$ python -q
>>> import numpy as np
>>> np.set_printoptions(precision=2, suppress=True, linewidth=140)
>>> feats = np.load("a.npy")
>>> feats
array([[-1., -1., -1.],
       [-1., -1.,  1.],
       [-1.,  1., -1.]])
>>> u, v = feats[1], feats[0]
>>> u @ u
np.float64(3.0)
>>> p = (u @ v) / (u @ u) * u
>>> v - p
array([-0.67, -0.67, -1.33])
>>> np.round(np.linalg.norm(u + v) ** 2 + np.linalg.norm(u - v) ** 2, 2)
np.float64(12.0)
>>> u = np.array([-1, 1, -1])
>>> rng = np.random.default_rng(7356)
>>> W0 = np.outer(rng.normal(size=19), u) + 0.3 * rng.normal(size=(19, 3))
>>> W0
array([[-0.63,  1.01, -0.87],
       [-0.82,  1.06, -0.88],
       [-0.63,  0.47, -0.59],
       [-1.4 ,  0.73, -1.05],
       [ 1.78, -2.25,  1.56],
       [ 1.28, -0.56,  0.85],
       [-1.26,  0.82, -0.05],
       [-0.38, -0.47, -0.04],
       [-1.12,  1.12, -0.84],
       [ 0.76, -0.59,  1.04],
       [-0.77,  1.08, -0.77],
       [ 0.82, -0.5 ,  0.74],
       [ 0.85, -0.85,  0.58],
       [ 0.96, -0.68,  1.19],
       [ 0.48,  0.23, -0.33],
       [-0.94,  0.73, -1.02],
       [-1.49,  0.62, -1.43],
       [ 0.05, -0.05, -0.64],
       [ 1.07, -1.25,  0.69]])
>>> def softmax(z):
...     e = np.exp(z - z.max(axis=-1, keepdims=True))
...     return e / e.sum(axis=-1, keepdims=True)
... 
>>> softmax(W0[11])
array([0.46, 0.12, 0.42])
>>> softmax(W0).sum(axis=1)
array([1., 1., 1., 1., 1., 1., 1., 1., 1., 1., 1., 1., 1., 1., 1., 1., 1., 1., 1.])
>>> att = W0 @ W0.T / np.sqrt(3)
>>> print(softmax(att).round(6).argmax(axis=1))
[16 16 16 16  4  4 16  7 16  4 16  4  4  4 14 16 16 16  4]
>>> softmax(att)[11] @ W0
array([ 0.92, -0.94,  0.79])
>>> idx = W0[:, 0] > np.median(W0[:, 0])
>>> u = W0[idx].mean(axis=0) - W0[~idx].mean(axis=0)
>>> print(idx.astype(int))
[0 0 0 0 1 1 0 0 0 1 0 1 1 1 1 0 0 1 1]
>>> np.argsort(-np.abs(u).round(6), kind="stable")
array([0, 1, 2])
>>> E = np.load("mat.npy")
>>> print(E)
[[-1 -1 -1 -1]
 [-1 -2 -2 -2]
 [-1 -2 -3 -3]
 [-1 -2 -3 -4]]
>>> u = np.array([-2, -1, 2, 0])
>>> out = E + np.outer(u, np.eye(4)[1])
>>> out
array([[-1., -3., -1., -1.],
       [-1., -3., -2., -2.],
       [-1.,  0., -3., -3.],
       [-1., -2., -3., -4.]])
>>> print(np.round(np.linalg.det(out) / np.linalg.det(E), 2), np.round(1 + np.linalg.solve(E, u)[1], 2))
3.0 3.0
>>> np.linalg.matrix_rank(np.linalg.inv(out) - np.linalg.inv(E), tol=1e-8)
np.int64(1)
>>> np.linalg.matrix_rank(out - E)
np.int64(1)
>>> out = E / np.sqrt((E ** 2).mean(axis=1, keepdims=True))
>>> np.linalg.norm(out, axis=1)
array([2., 2., 2., 2.])
>>> np.linalg.matrix_rank(E - E.mean(axis=1, keepdims=True))
np.int64(3)
>>> print(E - E.mean(axis=1, keepdims=True))
[[ 0.    0.    0.    0.  ]
 [ 0.75 -0.25 -0.25 -0.25]
 [ 1.25  0.25 -0.75 -0.75]
 [ 1.5   0.5  -0.5  -1.5 ]]
>>> O = E.astype(float).copy()
>>> for j in range(4):
...     O[:, j] -= O[:, :j] @ (O[:, :j].T @ O[:, j])
...     O[:, j] /= np.linalg.norm(O[:, j])
... 
>>> np.round(O.T @ E, 2) + 0
array([[2.  , 3.5 , 4.5 , 5.  ],
       [0.  , 0.87, 1.44, 1.73],
       [0.  , 0.  , 0.82, 1.22],
       [0.  , 0.  , 0.  , 0.71]])
>>> print(np.round(O.T @ O, 2) + 0)
[[1. 0. 0. 0.]
 [0. 1. 0. 0.]
 [0. 0. 1. 0.]
 [0. 0. 0. 1.]]
>>> print(O.round(2) + 0)
[[-0.5   0.87  0.    0.  ]
 [-0.5  -0.29  0.82  0.  ]
 [-0.5  -0.29 -0.41  0.71]
 [-0.5  -0.29 -0.41 -0.71]]
>>> evals, vecs = np.linalg.eig(E)
>>> np.sort(np.linalg.eigvals(E.T))
array([-8.29, -1.  , -0.43, -0.28])
>>> print((E - E.T) / 2)
[[0. 0. 0. 0.]
 [0. 0. 0. 0.]
 [0. 0. 0. 0.]
 [0. 0. 0. 0.]]
>>> np.trace(E)
np.int64(-10)
>>> np.sort(np.abs(np.linalg.eigvals(E)))
array([0.28, 0.43, 1.  , 8.29])
>>> E @ E
array([[ 4,  7,  9, 10],
       [ 7, 13, 17, 19],
       [ 9, 17, 23, 26],
       [10, 19, 26, 30]])
>>> m1 = np.array([[0, 1, 0], [1, 0, 0], [0, 0, 1]])
>>> m1
array([[0, 1, 0],
       [1, 0, 0],
       [0, 0, 1]])
>>> round(float(np.linalg.norm(m1, 2)), 2)
1.0
>>> np.round(np.linalg.norm(m1, "nuc"), 2)
np.float64(3.0)
>>> m1[1] @ m1[2]
np.int64(0)
>>> round(float(np.linalg.norm(m1, 1)), 2), np.round(np.linalg.norm(m1, np.inf), 2)
(1.0, np.float64(1.0))
>>> O = m1.astype(float).copy()
>>> for j in range(3):
...     O[:, j] -= O[:, :j] @ (O[:, :j].T @ O[:, j])
...     O[:, j] /= np.linalg.norm(O[:, j])
... 
>>> O.T @ m1
array([[1., 0., 0.],
       [0., 1., 0.],
       [0., 0., 1.]])
>>> O.T @ O
array([[1., 0., 0.],
       [0., 1., 0.],
       [0., 0., 1.]])
>>> cov = np.cov(W0, rowvar=False)
>>> np.median(W0, axis=0)
array([-0.38,  0.23, -0.33])
>>> np.linalg.eigvalsh(cov)[::-1]
array([2.56, 0.11, 0.09])
>>> print(W0.std(axis=0))
[1.   0.91 0.88]
>>> M = 3 * np.eye(4) + np.ones((4, 4))
>>> M
array([[4., 1., 1., 1.],
       [1., 4., 1., 1.],
       [1., 1., 4., 1.],
       [1., 1., 1., 4.]])
>>> evals, vecs = np.linalg.eigh(M)
>>> (evals > 1e-8).sum(), (evals < -1e-8).sum()
(np.int64(4), np.int64(0))
>>> print(np.linalg.eigvalsh(M @ M))
[ 9.  9.  9. 49.]
>>> np.linalg.svd(M, compute_uv=False)
array([7., 3., 3., 3.])
>>> np.unique(evals.round(6) + 0, return_counts=True)[1]
array([3, 1])
>>> np.abs(vecs[:, -1])
array([0.5, 0.5, 0.5, 0.5])
>>> np.round(np.linalg.eigvalsh(M + -3 * np.eye(4)), 2) + 0
array([0., 0., 0., 4.])
>>> evals
array([3., 3., 3., 7.])
>>> np.abs(vecs[:, -1]).round(6).argmax()
np.int64(0)
>>> u, v = M[2], M[3]
>>> u @ v
np.float64(10.0)
>>> p = (u @ v) / (u @ u) * u
>>> np.linalg.matrix_rank(np.outer(u, v))
np.int64(1)
>>> round((v - p) @ u, 2)
np.float64(0.0)
>>> p
array([0.53, 0.53, 2.11, 0.53])
>>> np.outer(u, v)
array([[ 1.,  1.,  1.,  4.],
       [ 1.,  1.,  1.,  4.],
       [ 4.,  4.,  4., 16.],
       [ 1.,  1.,  1.,  4.]])
>>> x = np.ones(4)
>>> for _ in range(4):
...     x = M @ x
...     x /= np.linalg.norm(x)
...     print(round(x @ M @ x, 2))
... 
7.0
7.0
7.0
7.0
>>> round(np.linalg.eigvalsh(M)[-1], 2)
np.float64(7.0)
>>> x
array([0.5, 0.5, 0.5, 0.5])
>>> out = np.linalg.inv(M)
>>> print(round(np.linalg.det(M) * np.linalg.det(out), 2))
1.0
>>> np.linalg.inv(out)
array([[4., 1., 1., 1.],
       [1., 4., 1., 1.],
       [1., 1., 4., 1.],
       [1., 1., 1., 4.]])
>>> np.allclose(out, M.T)
False
>>> print(np.round(np.linalg.slogdet(M)[0], 2))
1.0
>>> O, Rm = np.linalg.qr(M)
>>> print(round(float(np.trace(O @ O.T)), 2))
4.0
>>> round(abs(Rm[0, 0]), 2), round(np.linalg.norm(M[:, 0]), 2)
(np.float64(4.36), np.float64(4.36))
>>> O @ Rm
array([[4., 1., 1., 1.],
       [1., 4., 1., 1.],
       [1., 1., 4., 1.],
       [1., 1., 1., 4.]])
>>> out = np.array([[-2, -3, 5], [-2, -1, -2], [-2, -5, -4]])
>>> K = np.triu(out, 1)
>>> K
array([[ 0, -3,  5],
       [ 0,  0, -2],
       [ 0,  0,  0]])
>>> proj = np.triu(np.array([[-2, -1, -2], [0, 0, 0], [1, -1, 2]]), 1) + np.eye(3)
>>> out = proj @ K @ np.linalg.inv(proj)
>>> print(np.trace(out), np.trace(K))
0.0 0
>>> round(np.linalg.det(out), 2)
np.float64(0.0)
>>> np.poly(out)
array([1., 0., 0., 0.])
>>> np.abs(np.diag(np.linalg.qr(K)[1])) > 1e-9
array([False, False, False])
>>> try:
...     np.linalg.inv(K)
... except np.linalg.LinAlgError as e:
...     print(e)
... 
Singular matrix
>>> np.round(K @ np.linalg.pinv(K) @ K, 2) + 0
array([[ 0., -3.,  5.],
       [ 0.,  0., -2.],
       [ 0.,  0.,  0.]])
>>> round(float(np.trace(np.linalg.pinv(K) @ K)), 2)
2.0
>>> np.unique(K.round(6), axis=0).shape
(3, 3)
>>> mat = np.loadtxt("w.csv", delimiter=",")
>>> mat
array([[ 2.,  0.,  0., -2.],
       [ 0., -2.,  0.,  0.],
       [-3.,  0.,  0.,  1.],
       [ 0.,  0., -2., -2.]])
>>> out = np.linalg.inv(mat)
>>> print(np.linalg.det(mat) * out)
[[ -4.  -0.  -8.  -0.]
 [ -0.  -8.  -0.  -0.]
 [ 12.  -0.   8.  -8.]
 [-12.  -0.  -8.  -0.]]
>>> out
array([[-0.25, -0.  , -0.5 , -0.  ],
       [-0.  , -0.5 , -0.  , -0.  ],
       [ 0.75, -0.  ,  0.5 , -0.5 ],
       [-0.75, -0.  , -0.5 , -0.  ]])
>>> (np.abs(out) > 1e-9).astype(int)
array([[1, 0, 1, 0],
       [0, 1, 0, 0],
       [1, 0, 1, 1],
       [1, 0, 1, 0]])
>>> np.linalg.inv(out)
array([[ 2.,  0.,  0., -2.],
       [-0., -2., -0., -0.],
       [-3., -0., -0.,  1.],
       [-0., -0., -2., -2.]])
>>> np.round(np.linalg.det(mat) * np.linalg.det(out), 2)
np.float64(1.0)
>>> print(np.round(mat @ out, 2) + 0)
[[1. 0. 0. 0.]
 [0. 1. 0. 0.]
 [0. 0. 1. 0.]
 [0. 0. 0. 1.]]
>>> x = np.array([-1, -2, 2, 1])
>>> rhs = mat @ x
>>> coef, lr = np.zeros(4), 1 / np.linalg.norm(mat, 2) ** 2
>>> for i in range(250):
...     coef -= lr * mat.T @ (mat @ coef - rhs)
...     if i % 50 == 0: print(i, round(np.linalg.norm(mat @ coef - rhs), 2))
... 
0 3.9
50 0.2
100 0.05
150 0.01
200 0.0
>>> print(coef)
[-1. -2.  2.  1.]
>>> np.round(np.linalg.cond(mat), 2)
np.float64(6.09)
>>> O, vecs = np.linalg.qr(mat[:, :2])[0], np.linalg.qr(mat[:, 2:])[0]
>>> sv = np.linalg.svd(O.T @ vecs, compute_uv=False)
>>> round(float(np.linalg.norm(O @ O.T - vecs @ vecs.T, 2)), 2)
1.0
>>> sv
array([0.87, 0.  ])
>>> idx = rng.permutation(4)
>>> out = mat[:, idx] * rng.choice([-1, 1], 4)
>>> out
array([[-0.,  2.,  0.,  2.],
       [ 2.,  0.,  0., -0.],
       [-0., -3.,  0., -1.],
       [-0.,  0., -2.,  2.]])
>>> left, _, vt = np.linalg.svd(mat.T @ out)
>>> np.round(left @ vt, 2) + 0
array([[ 0.,  1.,  0.,  0.],
       [-1.,  0.,  0.,  0.],
       [ 0.,  0.,  1.,  0.],
       [ 0.,  0.,  0., -1.]])
>>> np.round(np.linalg.lstsq(mat, out)[0], 2) + 0
array([[ 0.,  1.,  0.,  0.],
       [-1.,  0.,  0.,  0.],
       [ 0.,  0.,  1.,  0.],
       [ 0.,  0.,  0., -1.]])
>>> x = np.array([-3, 4, -3, 0])
>>> h = np.maximum(E @ x, 0)
>>> E * (h > 1e-9)[:, None]
array([[-1, -1, -1, -1],
       [-1, -2, -2, -2],
       [-1, -2, -3, -3],
       [-1, -2, -3, -4]])
>>> np.maximum(E @ (3 * x), 0)
array([ 6,  3, 12, 12])
>>> h
array([2, 1, 4, 4])
>>> np.flatnonzero(h > 1e-9)
array([0, 1, 2, 3])
